$ ipython --no-banner

In [1]: import numpy as np

In [2]: import numpy.linalg as la

In [3]: np.set_printoptions(suppress=True, linewidth=200)

In [4]: M = np.load("x.npy")

In [5]: M.round(4)
Out[5]: 
array([[ 0.5  ,  0.   , -0.866],
       [ 0.   ,  1.   ,  0.   ],
       [ 0.866,  0.   ,  0.5  ]])

In [6]: np.round(la.norm(M, axis=0), 4)
Out[6]: array([1., 1., 1.])

In [7]: np.round(la.pinv(M), 4)
Out[7]: 
array([[ 0.5  ,  0.   ,  0.866],
       [ 0.   ,  1.   ,  0.   ],
       [-0.866,  0.   ,  0.5  ]])

In [8]: np.round(M @ M.T, 4) + 0
Out[8]: 
array([[1., 0., 0.],
       [0., 1., 0.],
       [0., 0., 1.]])

In [9]: np.round(la.svd(M, compute_uv=False), 4)
Out[9]: array([1., 1., 1.])

In [10]: rng = np.random.default_rng(24519)

In [11]: z = rng.permutation(3)

In [12]: z
Out[12]: array([2, 1, 0])

In [13]: other = M[z][:, z]

In [14]: round(float(la.det(other)), 4), round(la.det(M[z]), 4)
Out[14]: (1.0, np.float64(-1.0))

In [15]: np.allclose(other, M)
Out[15]: False

In [16]: other.round(4)
Out[16]: 
array([[ 0.5  ,  0.   ,  0.866],
       [ 0.   ,  1.   ,  0.   ],
       [-0.866,  0.   ,  0.5  ]])

In [17]: np.round(np.diag(other), 4)
Out[17]: array([0.5, 1. , 0.5])

In [18]: np.round(np.sort(np.abs(la.eigvals(other))), 4)
Out[18]: array([1., 1., 1.])

In [19]: np.trace(other)
Out[19]: np.float64(2.0)

In [20]: O, evecs = la.qr(M[:, :1])[0], la.qr(M[:, 1:])[0]

In [21]: sv = la.svd(O.T @ evecs, compute_uv=False)

In [22]: (sv > 0.9).sum()
Out[22]: np.int64(0)

In [23]: sv.round(4) + 0
Out[23]: array([0.])

In [24]: np.degrees(np.arccos(sv.clip(0, 1)))
Out[24]: array([90.])

In [25]: round(la.det(M), 4)
Out[25]: np.float64(1.0)

In [26]: np.round(M @ M, 4)
Out[26]: 
array([[-0.5  ,  0.   , -0.866],
       [ 0.   ,  1.   ,  0.   ],
       [ 0.866,  0.   , -0.5  ]])

In [27]: np.allclose(M @ M.T, M.T @ M)
Out[27]: True

In [28]: round(np.abs(la.eigvals(M)).max(), 4)
Out[28]: np.float64(1.0)

In [29]: np.allclose(M, M.T)
Out[29]: False

In [30]: np.round(M @ M, 4)
Out[30]: 
array([[-0.5  ,  0.   , -0.866],
       [ 0.   ,  1.   ,  0.   ],
       [ 0.866,  0.   , -0.5  ]])

In [31]: np.round(np.sort(la.eigvals(M).real), 4)
Out[31]: array([0.5, 0.5, 1. ])

In [32]: K = np.tanh(np.array([[0.5, -0.1],
    ...:     [-2.4, -0.1],
    ...:     [-0.6, 2.1],
    ...:     [0.9, 1.4],
    ...:     [0.1, -2.5],
    ...:     [0.4, 1.3],
    ...:     [1.4, -0.5],
    ...:     [-2.0, 0.1],
    ...:     [-0.1, -0.5],
    ...:     [0.5, 0.5],
    ...:     [-1.1, -0.2],
    ...:     [-1.1, 0.8],
    ...:     [-0.2, 0.5],
    ...:     [-1.0, -1.8],
    ...:     [0.6, 1.2],
    ...:     [1.8, 0.1],
    ...:     [-0.6, -0.4],
    ...:     [0.6, 0.8],
    ...:     [1.5, 0.8],
    ...:     [1.3, 1.3],
    ...:     [0.4, -0.4],
    ...:     [-0.2, -0.9],
    ...:     [0.8, -1.4],
    ...:     [0.2, 0.2],
    ...:     [2.5, -0.1],
    ...:     [-0.7, -1.7],
    ...:     [-0.1, -0.5],
    ...:     [0.5, -0.3],
    ...:     [0.5, 1.0],
    ...:     [-0.3, 0.5],
    ...:     [-1.3, -0.4],
    ...:     [-0.5, 1.1],
    ...:     [-0.1, -0.2],
    ...:     [0.7, 1.4]]) @ np.array([[1.0, 0.8, 0.7, 1.5], [0.6, 2.0, 0.6, -2.2]]))

In [33]: K.round(4)
Out[33]: 
array([[ 0.4136,  0.1974,  0.2821,  0.7487],
       [-0.9855, -0.9716, -0.9402, -0.9977],
       [ 0.5784,  0.9988,  0.6858, -1.    ],
       [ 0.9402,  0.9982,  0.8996, -0.9391],
       [-0.8854, -0.9999, -0.8917,  1.    ],
       [ 0.8275,  0.9942,  0.7857, -0.9785],
       [ 0.8005,  0.1194,  0.5915,  0.9967],
       [-0.9595, -0.8854, -0.8717, -0.9968],
       [-0.3799, -0.7932, -0.354 ,  0.7398],
       [ 0.664 ,  0.8854,  0.5717, -0.3364],
       [-0.8397, -0.8565, -0.7114, -0.8367],
       [-0.5511,  0.6169, -0.2821, -0.9978],
       [ 0.0997,  0.6858,  0.1586, -0.8854],
       [-0.9693, -0.9997, -0.9447,  0.9855],
       [ 0.8668,  0.9937,  0.8144, -0.9402],
       [ 0.9527,  0.9275,  0.8668,  0.9861],
       [-0.6858, -0.8565, -0.5784, -0.02  ],
       [ 0.7932,  0.9693,  0.7163, -0.6963],
       [ 0.9626,  0.9926,  0.9104,  0.4542],
       [ 0.9693,  0.9986,  0.9341, -0.7211],
       [ 0.1586, -0.4462,  0.04  ,  0.9015],
       [-0.6291, -0.9611, -0.5915,  0.9329],
       [-0.04  , -0.9737, -0.2729,  0.9996],
       [ 0.3095,  0.508 ,  0.2543, -0.1391],
       [ 0.9849,  0.9468,  0.9341,  0.9993],
       [-0.9379, -0.9993, -0.9069,  0.9908],
       [-0.3799, -0.7932, -0.354 ,  0.7398],
       [ 0.3095, -0.1974,  0.1684,  0.8875],
       [ 0.8005,  0.9837,  0.7398, -0.8957],
       [ 0.    ,  0.6411,  0.0898, -0.9138],
       [-0.9121, -0.9508, -0.8178, -0.7895],
       [ 0.1586,  0.9468,  0.3004, -0.9965],
       [-0.2165, -0.4462, -0.1877,  0.2821],
       [ 0.9121,  0.9976,  0.8692, -0.9661]])

In [34]: vec = np.array([0, 1, 0, 2])

In [35]: np.round(K @ np.eye(4)[0], 4)
Out[35]: 
array([ 0.4136, -0.9855,  0.5784,  0.9402, -0.8854,  0.8275,  0.8005, -0.9595, -0.3799,  0.664 , -0.8397, -0.5511,  0.0997, -0.9693,  0.8668,  0.9527, -0.6858,  0.7932,  0.9626,  0.9693,  0.1586,
       -0.6291, -0.04  ,  0.3095,  0.9849, -0.9379, -0.3799,  0.3095,  0.8005,  0.    , -0.9121,  0.1586, -0.2165,  0.9121])
